$ ipython --no-banner

In [1]: import numpy as np

In [2]: np.set_printoptions(precision=4, suppress=True, linewidth=100)

In [3]: def rnd(a):
   ...:     return np.round(a, 4) + 0
   ...: 

In [4]: F = 2 * np.eye(7) + np.eye(7, k=1)

In [5]: F
Out[5]: 
array([[2., 1., 0., 0., 0., 0., 0.],
       [0., 2., 1., 0., 0., 0., 0.],
       [0., 0., 2., 1., 0., 0., 0.],
       [0., 0., 0., 2., 1., 0., 0.],
       [0., 0., 0., 0., 2., 1., 0.],
       [0., 0., 0., 0., 0., 2., 1.],
       [0., 0., 0., 0., 0., 0., 2.]])

In [6]: r0 = np.array([1, 1, 0])

In [7]: np.correlate(F[4], F[3], "full")
Out[7]: array([0., 0., 0., 0., 0., 0., 2., 5., 2., 0., 0., 0., 0.])

In [8]: np.cross(F[4, :3], F[3, :3])
Out[8]: array([0., 0., 0.])

In [9]: np.convolve(F[4], r0)
Out[9]: array([0., 0., 0., 0., 2., 3., 1., 0., 0.])

In [10]: other = np.linalg.inv(F)

In [11]: rnd(np.linalg.slogdet(F)[0])
Out[11]: np.float64(1.0)

In [12]: np.allclose(other, F.T)
Out[12]: False

In [13]: rnd(other)
Out[13]: 
array([[ 0.5   , -0.25  ,  0.125 , -0.0625,  0.0312, -0.0156,  0.0078],
       [ 0.    ,  0.5   , -0.25  ,  0.125 , -0.0625,  0.0312, -0.0156],
       [ 0.    ,  0.    ,  0.5   , -0.25  ,  0.125 , -0.0625,  0.0312],
       [ 0.    ,  0.    ,  0.    ,  0.5   , -0.25  ,  0.125 , -0.0625],
       [ 0.    ,  0.    ,  0.    ,  0.    ,  0.5   , -0.25  ,  0.125 ],
       [ 0.    ,  0.    ,  0.    ,  0.    ,  0.    ,  0.5   , -0.25  ],
       [ 0.    ,  0.    ,  0.    ,  0.    ,  0.    ,  0.    ,  0.5   ]])

In [14]: other = F / np.linalg.norm(F, axis=1, keepdims=True)

In [15]: gram = other @ other.T

In [16]: np.argwhere(np.triu(np.abs(gram) > 0.95, 1))
Out[16]: array([], shape=(0, 2), dtype=int64)

In [17]: rnd(gram)
Out[17]: 
array([[1.    , 0.4   , 0.    , 0.    , 0.    , 0.    , 0.    ],
       [0.4   , 1.    , 0.4   , 0.    , 0.    , 0.    , 0.    ],
       [0.    , 0.4   , 1.    , 0.4   , 0.    , 0.    , 0.    ],
       [0.    , 0.    , 0.4   , 1.    , 0.4   , 0.    , 0.    ],
       [0.    , 0.    , 0.    , 0.4   , 1.    , 0.4   , 0.    ],
       [0.    , 0.    , 0.    , 0.    , 0.4   , 1.    , 0.4472],
       [0.    , 0.    , 0.    , 0.    , 0.    , 0.4472, 1.    ]])

In [18]: (np.abs(gram) > 0.9).astype(int)
Out[18]: 
array([[1, 0, 0, 0, 0, 0, 0],
       [0, 1, 0, 0, 0, 0, 0],
       [0, 0, 1, 0, 0, 0, 0],
       [0, 0, 0, 1, 0, 0, 0],
       [0, 0, 0, 0, 1, 0, 0],
       [0, 0, 0, 0, 0, 1, 0],
       [0, 0, 0, 0, 0, 0, 1]])

In [19]: rnd(np.linalg.norm(other, axis=1))
Out[19]: array([1., 1., 1., 1., 1., 1., 1.])

In [20]: (gram - 2 * np.eye(7)).round(6).argmax(axis=1)
Out[20]: array([1, 0, 1, 2, 3, 6, 5])

In [21]: O, r_ = np.linalg.qr(F)

In [22]: O
Out[22]: 
array([[ 1.,  0.,  0.,  0.,  0.,  0.,  0.],
       [-0.,  1.,  0.,  0.,  0.,  0.,  0.],
       [-0., -0.,  1.,  0.,  0.,  0.,  0.],
       [-0., -0., -0.,  1.,  0.,  0.,  0.],
       [-0., -0., -0., -0.,  1.,  0.,  0.],
       [-0., -0., -0., -0., -0.,  1.,  0.],
       [-0., -0., -0., -0., -0., -0.,  1.]])

In [23]: O @ r_
Out[23]: 
array([[2., 1., 0., 0., 0., 0., 0.],
       [0., 2., 1., 0., 0., 0., 0.],
       [0., 0., 2., 1., 0., 0., 0.],
       [0., 0., 0., 2., 1., 0., 0.],
       [0., 0., 0., 0., 2., 1., 0.],
       [0., 0., 0., 0., 0., 2., 1.],
       [0., 0., 0., 0., 0., 0., 2.]])

In [24]: O.T @ O
Out[24]: 
array([[1., 0., 0., 0., 0., 0., 0.],
       [0., 1., 0., 0., 0., 0., 0.],
       [0., 0., 1., 0., 0., 0., 0.],
       [0., 0., 0., 1., 0., 0., 0.],
       [0., 0., 0., 0., 1., 0., 0.],
       [0., 0., 0., 0., 0., 1., 0.],
       [0., 0., 0., 0., 0., 0., 1.]])

In [25]: abs(r_[0, 0]), rnd(np.linalg.norm(F[:, 0]))
Out[25]: (np.float64(2.0), np.float64(2.0))

In [26]: np.abs(np.diag(r_))
Out[26]: array([2., 2., 2., 2., 2., 2., 2.])

In [27]: np.trace(O @ O.T)
Out[27]: np.float64(7.0)

In [28]: gram = F.T @ F

In [29]: np.trace(gram), (F ** 2).sum()
Out[29]: (np.float64(34.0), np.float64(34.0))

In [30]: gram
Out[30]: 
array([[4., 2., 0., 0., 0., 0., 0.],
       [2., 5., 2., 0., 0., 0., 0.],
       [0., 2., 5., 2., 0., 0., 0.],
       [0., 0., 2., 5., 2., 0., 0.],
       [0., 0., 0., 2., 5., 2., 0.],
       [0., 0., 0., 0., 2., 5., 2.],
       [0., 0., 0., 0., 0., 2., 5.]])

In [31]: rnd(np.linalg.svd(F, compute_uv=False) ** 2)
Out[31]: array([8.669 , 7.7329, 6.3523, 4.7626, 3.2314, 2.0047, 1.2471])

In [32]: X = np.loadtxt("test5.csv", delimiter=",")

In [33]: rnd(X)
Out[33]: 
array([[ -3.0109,   3.8852,   0.4583,  -0.4311,   9.1732,   0.4275],
       [  2.131 ,  -0.8871,   0.8715,  -2.1722,   1.8601,  -1.1471],
       [ -4.0663,   6.9954,  -1.8494,   2.6942,   0.4189,  -1.2498],
       [ -0.0312,   4.2875,   3.0074,  -0.5786,  -5.1263,   2.0088],
       [-10.1434,  -5.1917,   0.2975,   2.9429,  -2.4168,   0.6671],
       [  5.2482,   3.7597,  -0.2656,  -0.1542,  -0.584 ,  -2.6243],
       [ -4.0579,  -0.3268,  -0.8893,  -8.9009,   1.8985,  -4.3791],
       [  1.6091,  -5.5709,   5.4361,  -1.1405,   0.9035,   2.8971],
       [  5.5759,  -3.5964,  -4.3258,   1.3058,   6.4509,   7.7818],
       [  0.5383,  -0.6059,   7.737 ,   0.348 ,   4.794 ,  -1.6293],
       [  0.3899,   7.7723,  -1.4996,   0.7155,   1.0382,   5.3127],
       [ -1.5235,   4.6703,   5.9336,   0.8131,  -5.264 ,  -2.0336],
       [ -3.3897,  -2.8054,   4.2614,  -2.6689,  -2.1605,   5.2511],
       [ -4.1355,  -0.6538,  -1.5528,   1.1195,  -0.4376, -10.3312],
       [ -5.0256,   1.9049,   3.6117,  -6.8267,   1.4091,   8.8937],
       [  4.737 ,  -0.6215,  -2.7678,  -4.1947,  -1.1658,   1.3731]])

In [34]: hat = X @ np.linalg.solve(X.T @ X, X.T)

In [35]: rnd(np.linalg.eigvalsh(hat))
Out[35]: array([0., 0., 0., 0., 0., 0., 0., 0., 0., 0., 1., 1., 1., 1., 1., 1.])

In [36]: np.trace(hat)
Out[36]: np.float64(6.0)

In [37]: np.linalg.matrix_rank(np.eye(16) - hat)
Out[37]: np.int64(10)

In [38]: gram = np.cov(X, rowvar=False)

In [39]: rnd(np.linalg.eigvalsh(gram)[::-1])
Out[39]: array([26.4713, 19.8735, 16.6487, 13.2964,  9.9995,  9.1068])

In [40]: np.argwhere(np.triu(np.abs(np.corrcoef(X.T)) > 0.8, 1))
Out[40]: array([], shape=(0, 2), dtype=int64)

In [41]: np.argsort(-X.std(axis=0).round(6), kind="stable")
Out[41]: array([5, 0, 1, 4, 2, 3])

In [42]: rnd(X.std(axis=0))
Out[42]: array([4.1489, 3.974 , 3.3535, 3.1519, 3.6994, 4.6435])

In [43]: other = X / np.linalg.norm(X, axis=1, keepdims=True)

In [44]: gram = other @ other.T

In [45]: rnd(np.linalg.norm(other, axis=1))
Out[45]: array([1., 1., 1., 1., 1., 1., 1., 1., 1., 1., 1., 1., 1., 1., 1., 1.])

In [46]: r0 = np.array([-9, -6, -8])

In [47]: rnd(np.convolve(X[7], r0))
Out[47]: array([-14.4823,  40.4834, -28.3724,  22.215 , -44.7773, -22.3714, -24.6106, -23.177 ])

In [48]: rnd(np.polyval(r0, X[7]))
Out[48]: array([ -40.9589, -253.8908, -306.5756,  -12.8631,  -20.7675, -100.923 ])

In [49]: data = np.load("x.npy")

In [50]: data
Out[50]: 
array([[ -3,  -3,  -3,  -3,  -3,  -3,  -3,  -3,  -3,  -3,  -3],
       [ -3,  -6,  -6,  -6,  -6,  -6,  -6,  -6,  -6,  -6,  -6],
       [ -3,  -6,  -9,  -9,  -9,  -9,  -9,  -9,  -9,  -9,  -9],
       [ -3,  -6,  -9, -12, -12, -12, -12, -12, -12, -12, -12],
       [ -3,  -6,  -9, -12, -15, -15, -15, -15, -15, -15, -15],
       [ -3,  -6,  -9, -12, -15, -18, -18, -18, -18, -18, -18],
       [ -3,  -6,  -9, -12, -15, -18, -21, -21, -21, -21, -21],
       [ -3,  -6,  -9, -12, -15, -18, -21, -24, -24, -24, -24],
       [ -3,  -6,  -9, -12, -15, -18, -21, -24, -27, -27, -27],
       [ -3,  -6,  -9, -12, -15, -18, -21, -24, -27, -30, -30],
       [ -3,  -6,  -9, -12, -15, -18, -21, -24, -27, -30, -33]])

In [51]: # symmetric, so the eigenvalues are real

In [52]: rnd(np.linalg.eigvalsh(data).min())
Out[52]: np.float64(-161.047)

In [53]: [round(float(np.linalg.det(data[:i, :i])), 2) + 0 for i in range(1, 12)]
Out[53]: 
[-3.0,
 9.0,
 -27.0,
 81.0,
 -243.0,
 729.0,
 -2187.0,
 6561.0,
 -19683.0,
 59049.0,
 -177147.0]

In [54]: x0 = np.array([2, -1, 3, 3, 0, 2, 3, 3, -2, -1, -3])

In [55]: data @ np.eye(11)[3]
Out[55]: array([ -3.,  -6.,  -9., -12., -12., -12., -12., -12., -12., -12., -12.])

In [56]: np.linalg.norm(data @ x0) <= np.linalg.norm(data, 2) * np.linalg.norm(x0) + 1e-9
Out[56]: np.True_

In [57]: np.einsum("ij,j->i", data, x0)
Out[57]: array([-27, -48, -72, -87, -93, -99, -99, -90, -72, -60, -51])

In [58]: data @ (2 * x0)
Out[58]: array([ -54,  -96, -144, -174, -186, -198, -198, -180, -144, -120, -102])

In [59]: np.sign((data @ x0).round(6))
Out[59]: array([-1, -1, -1, -1, -1, -1, -1, -1, -1, -1, -1])

In [60]: vals, V = np.linalg.eigh(data)

In [61]: x0 = np.array([2, 1, 0, 2, 0, 1, 2, 0, 2, 0, 2])

In [62]: np.abs(data).sum(axis=1).max(), rnd(np.abs(vals).max())
Out[62]: (np.int64(198), np.float64(161.047))

In [63]: x0 @ data @ x0
Out[63]: np.int64(-1740)

In [64]: rnd(x0 @ data @ x0 / (x0 @ x0)), rnd(vals[0]), rnd(vals[-1])
Out[64]: (np.float64(-79.0909), np.float64(-161.047), np.float64(-0.7642))

In [65]: rnd(np.linalg.eigvalsh(data[1:, 1:]))
Out[65]: 
array([-160.5359,  -17.6783,   -6.3412,   -3.2786,   -2.0531,   -1.4546,   -1.127 ,   -0.9369,
         -0.8264,   -0.7682])

In [66]: rnd(V * np.abs(vals) @ V.T)
Out[66]: 
array([[ 3.,  3.,  3.,  3.,  3.,  3.,  3.,  3.,  3.,  3.,  3.],
       [ 3.,  6.,  6.,  6.,  6.,  6.,  6.,  6.,  6.,  6.,  6.],
       [ 3.,  6.,  9.,  9.,  9.,  9.,  9.,  9.,  9.,  9.,  9.],
       [ 3.,  6.,  9., 12., 12., 12., 12., 12., 12., 12., 12.],
       [ 3.,  6.,  9., 12., 15., 15., 15., 15., 15., 15., 15.],
       [ 3.,  6.,  9., 12., 15., 18., 18., 18., 18., 18., 18.],
       [ 3.,  6.,  9., 12., 15., 18., 21., 21., 21., 21., 21.],
       [ 3.,  6.,  9., 12., 15., 18., 21., 24., 24., 24., 24.],
       [ 3.,  6.,  9., 12., 15., 18., 21., 24., 27., 27., 27.],
       [ 3.,  6.,  9., 12., 15., 18., 21., 24., 27., 30., 30.],
       [ 3.,  6.,  9., 12., 15., 18., 21., 24., 27., 30., 33.]])

In [67]: M = np.array([[0, 0, 0, 0, 0, 1],
    ...:     [0, 0, 1, 0, 1, 0],
    ...:     [0, 1, 0, 0, 0, 0],
    ...:     [0, 0, 0, 0, 0, 0],
    ...:     [0, 1, 0, 0, 0, 0],
    ...:     [1, 0, 0, 0, 0, 0]])

In [68]: # columns 2 and 4 are equal

In [69]: vals, V = np.linalg.eigh(M)

In [70]: rnd(V @ np.diag(vals) @ V.T)
Out[70]: 
array([[0., 0., 0., 0., 0., 1.],
       [0., 0., 1., 0., 1., 0.],
       [0., 1., 0., 0., 0., 0.],
       [0., 0., 0., 0., 0., 0.],
       [0., 1., 0., 0., 0., 0.],
       [1., 0., 0., 0., 0., 0.]])

In [71]: rnd(np.linalg.eigvalsh(M @ M))
Out[71]: array([0., 0., 1., 1., 2., 2.])

In [72]: rnd(V.T @ V)
Out[72]: 
array([[1., 0., 0., 0., 0., 0.],
       [0., 1., 0., 0., 0., 0.],
       [0., 0., 1., 0., 0., 0.],
       [0., 0., 0., 1., 0., 0.],
       [0., 0., 0., 0., 1., 0.],
       [0., 0., 0., 0., 0., 1.]])

In [73]: W0 = np.load("dump.npy")

In [74]: W0
Out[74]: 
array([[0, 0, 0, 0, 0, 0, 0, 1, 0, 0, 0],
       [0, 0, 1, 1, 0, 0, 0, 1, 1, 0, 0],
       [0, 1, 0, 0, 0, 0, 0, 1, 0, 0, 1],
       [0, 1, 0, 0, 0, 1, 0, 0, 0, 1, 0],
       [0, 0, 0, 0, 0, 0, 0, 0, 0, 0, 1],
       [0, 0, 0, 1, 0, 0, 0, 1, 0, 0, 0],
       [0, 0, 0, 0, 0, 0, 0, 0, 0, 0, 0],
       [1, 1, 1, 0, 0, 1, 0, 0, 0, 0, 0],
       [0, 1, 0, 0, 0, 0, 0, 0, 0, 0, 0],
       [0, 0, 0, 1, 0, 0, 0, 0, 0, 0, 0],
       [0, 0, 1, 0, 1, 0, 0, 0, 0, 0, 0]])

In [75]: Uu, s, vt = np.linalg.svd(W0)

In [76]: rnd(s)
Out[76]: array([2.8072, 2.3349, 1.8315, 1.4212, 1.    , 1.    , 0.8346, 0.7725, 0.    , 0.    , 0.    ])

In [77]: np.argmax(s[:-1] / (s[1:] + 1e-6)) + 1
Out[77]: np.int64(8)

In [78]: other = Uu[:, :8] @ np.diag(s[:8]) @ vt[:8]

In [79]: np.linalg.matrix_rank(other)
Out[79]: np.int64(8)

In [80]: rnd(np.linalg.norm(W0 - other, 2)), rnd(s[8])
Out[80]: (np.float64(0.0), np.float64(0.0))

In [81]: np.linalg.matrix_rank(W0, rtol=0.05)
Out[81]: np.int64(8)

In [82]: r0 = np.array([1, -1, -1])

In [83]: np.convolve(W0[9], r0)
Out[83]: array([ 0,  0,  0,  1, -1, -1,  0,  0,  0,  0,  0,  0,  0])

In [84]: np.cross(W0[9, :3], W0[6, :3])
Out[84]: array([0, 0, 0])

In [85]: np.correlate(W0[9], W0[6], "full")
Out[85]: array([0, 0, 0, 0, 0, 0, 0, 0, 0, 0, 0, 0, 0, 0, 0, 0, 0, 0, 0, 0, 0])

In [86]: m1 = np.loadtxt("out9.csv", delimiter=",")

In [87]: m1
Out[87]: 
array([[ 1.,  0.,  0.,  0.,  0.,  0.,  0.,  0.,  0.,  0.],
       [ 7.,  1.,  0.,  0.,  0.,  0.,  0.,  0.,  0.,  0.],
       [-4.,  2.,  1.,  0.,  0.,  0.,  0.,  0.,  0.,  0.],
       [-8.,  8.,  0.,  1.,  0.,  0.,  0.,  0.,  0.,  0.],
       [ 1.,  3.,  9., -9.,  1.,  0.,  0.,  0.,  0.,  0.],
       [ 3., -2., -5., -1., -5.,  1.,  0.,  0.,  0.,  0.],
       [ 0., -5.,  3.,  6., -1., -6.,  1.,  0.,  0.,  0.],
       [ 0.,  7.,  5., -4., -7., -7., -2.,  1.,  0.,  0.],
       [ 9.,  6., -6., -1., -2.,  2., -6.,  4.,  1.,  0.],
       [ 6.,  1.,  9.,  8., -2.,  0., -9., -4., -3.,  1.]])

In [88]: m1 @ m1
Out[88]: 
array([[   1.,    0.,    0.,    0.,    0.,    0.,    0.,    0.,    0.,    0.],
       [  14.,    1.,    0.,    0.,    0.,    0.,    0.,    0.,    0.,    0.],
       [   6.,    4.,    1.,    0.,    0.,    0.,    0.,    0.,    0.,    0.],
       [  40.,   16.,    0.,    1.,    0.,    0.,    0.,    0.,    0.,    0.],
       [  59.,  -48.,   18.,  -18.,    1.,    0.,    0.,    0.,    0.,    0.],
       [  15.,  -37.,  -55.,   43.,  -10.,    1.,    0.,    0.,    0.,    0.],
       [-114.,   53.,   27.,   27.,   28.,  -12.,    1.,    0.,    0.,    0.],
       [  33.,   -5.,  -24.,   50.,   23.,   -2.,   -4.,    1.,    0.,    0.],
       [  96.,   40.,  -38.,  -38.,  -36.,   12.,  -20.,    8.,    1.,    0.],
       [-110.,   77.,  -29.,   -1.,   39.,   76.,    8.,  -20.,   -6.,    1.]])

In [89]: rnd(np.linalg.matrix_power(m1, 2))
Out[89]: 
array([[   1.,    0.,    0.,    0.,    0.,    0.,    0.,    0.,    0.,    0.],
       [  14.,    1.,    0.,    0.,    0.,    0.,    0.,    0.,    0.,    0.],
       [   6.,    4.,    1.,    0.,    0.,    0.,    0.,    0.,    0.,    0.],
       [  40.,   16.,    0.,    1.,    0.,    0.,    0.,    0.,    0.,    0.],
       [  59.,  -48.,   18.,  -18.,    1.,    0.,    0.,    0.,    0.,    0.],
       [  15.,  -37.,  -55.,   43.,  -10.,    1.,    0.,    0.,    0.,    0.],
       [-114.,   53.,   27.,   27.,   28.,  -12.,    1.,    0.,    0.,    0.],
       [  33.,   -5.,  -24.,   50.,   23.,   -2.,   -4.,    1.,    0.,    0.],
       [  96.,   40.,  -38.,  -38.,  -36.,   12.,  -20.,    8.,    1.,    0.],
       [-110.,   77.,  -29.,   -1.,   39.,   76.,    8.,  -20.,   -6.,    1.]])

In [90]: rnd(np.sort(np.abs(np.linalg.eigvals(m1))))
Out[90]: array([1., 1., 1., 1., 1., 1., 1., 1., 1., 1.])
